$ ipython --no-banner

In [1]: import numpy as np

In [2]: import numpy.linalg as la

In [3]: np.set_printoptions(precision=1, suppress=True, linewidth=120)

In [4]: X = np.loadtxt("dump.csv", delimiter=",")

In [5]: print(X)
[[ -3.3  -6.5   0.2]
 [ -0.1  -9.4  -0.4]
 [ -2.4  -4.6  -0.3]
 [ -0.6  -6.4   0.3]
 [ -1.2 -10.6  -0.2]]

In [6]: # column 1 dominates

In [7]: x0 = np.array([-7, -1, -4])

In [8]: rhs = X @ x0

In [9]: print(la.solve(X.T @ X, X.T @ rhs))
[-7. -1. -4.]

In [10]: print(rhs)
[28.8 11.7 22.6  9.4 19.8]

In [11]: rng = np.random.default_rng(2889)

In [12]: rhs = rhs + 0.3 * rng.normal(size=5)

In [13]: print(rhs)
[29.2 12.  22.5  9.  20.3]

In [14]: c, *_ = la.lstsq(X, rhs)

In [15]: print([round(float(la.norm(la.solve(X.T @ X + lam * np.eye(3), X.T @ rhs))), 2) for lam in (0, 1, 10, 100)])
[8.32, 6.45, 3.92, 1.79]

In [16]: print(round(la.norm(rhs - X @ c), 1))
0.6

In [17]: print(c.round())
[-7. -1. -4.]

In [18]: print(np.round(X.T @ (rhs - X @ c), 1) + 0)
[0. 0. 0.]

In [19]: O, evecs = la.qr(X[:, :2])[0], la.qr(X[:, 2:])[0]

In [20]: sig = la.svd(O.T @ evecs, compute_uv=False)

In [21]: print((sig > 0.9).sum())
0

In [22]: print(np.degrees(np.arccos(sig.clip(0, 1))))
[64.5]

In [23]: hat = X @ la.solve(X.T @ X, X.T)

In [24]: print(hat @ X[:, 2])
[ 0.2 -0.4 -0.3  0.3 -0.2]

In [25]: print(la.matrix_rank(np.eye(5) - hat))
2

In [26]: print(np.allclose(hat @ hat, hat))
True

In [27]: print(np.diag(hat))
[0.7 0.6 0.6 0.6 0.4]

In [28]: print(np.round((np.eye(5) - hat) @ X, 1) + 0)
[[0. 0. 0.]
 [0. 0. 0.]
 [0. 0. 0.]
 [0. 0. 0.]
 [0. 0. 0.]]

In [29]: M = np.load("layer4.npy")

In [30]: print(M)
[[1.  0.5 0.2 0.1 0.1 0.  0.  0. ]
 [0.5 1.  0.5 0.2 0.1 0.1 0.  0. ]
 [0.2 0.5 1.  0.5 0.2 0.1 0.1 0. ]
 [0.1 0.2 0.5 1.  0.5 0.2 0.1 0.1]
 [0.1 0.1 0.2 0.5 1.  0.5 0.2 0.1]
 [0.  0.1 0.1 0.2 0.5 1.  0.5 0.2]
 [0.  0.  0.1 0.1 0.2 0.5 1.  0.5]
 [0.  0.  0.  0.1 0.1 0.2 0.5 1. ]]

In [31]: Lm = la.cholesky(M)

In [32]: print(Lm)
[[1.  0.  0.  0.  0.  0.  0.  0. ]
 [0.5 0.9 0.  0.  0.  0.  0.  0. ]
 [0.2 0.5 0.9 0.  0.  0.  0.  0. ]
 [0.1 0.2 0.5 0.9 0.  0.  0.  0. ]
 [0.1 0.1 0.2 0.5 0.9 0.  0.  0. ]
 [0.  0.1 0.1 0.2 0.5 0.9 0.  0. ]
 [0.  0.  0.1 0.1 0.2 0.5 0.9 0. ]
 [0.  0.  0.  0.1 0.1 0.2 0.5 0.9]]

In [33]: feats = np.load("sample17.npy")

In [34]: print(feats)
[[-0.3 -1.5  0.1  1.8 -1.6  0.8 -0.6 -0.2  1.2]
 [ 1.2 -0.4 -0.8 -0.9  0.8 -1.  -1.6  0.9  0.5]
 [ 1.2  0.8  0.7  1.1  1.4  1.  -0.3 -1.6  0.5]
 [-3.6  1.8  0.7  0.5 -0.4 -0.9  0.7 -0.1  0.8]]

In [35]: x0 = np.array([7, -5, 5, 0, -1, 4, -7, 0, 0])

In [36]: print((feats * x0).sum(axis=1))
[ 14.9  12.8  12.6 -38.8]

In [37]: print(feats @ np.ones(9))
[-0.3 -1.3  4.8 -0.5]

In [38]: print(feats @ x0)
[ 14.9  12.8  12.6 -38.8]
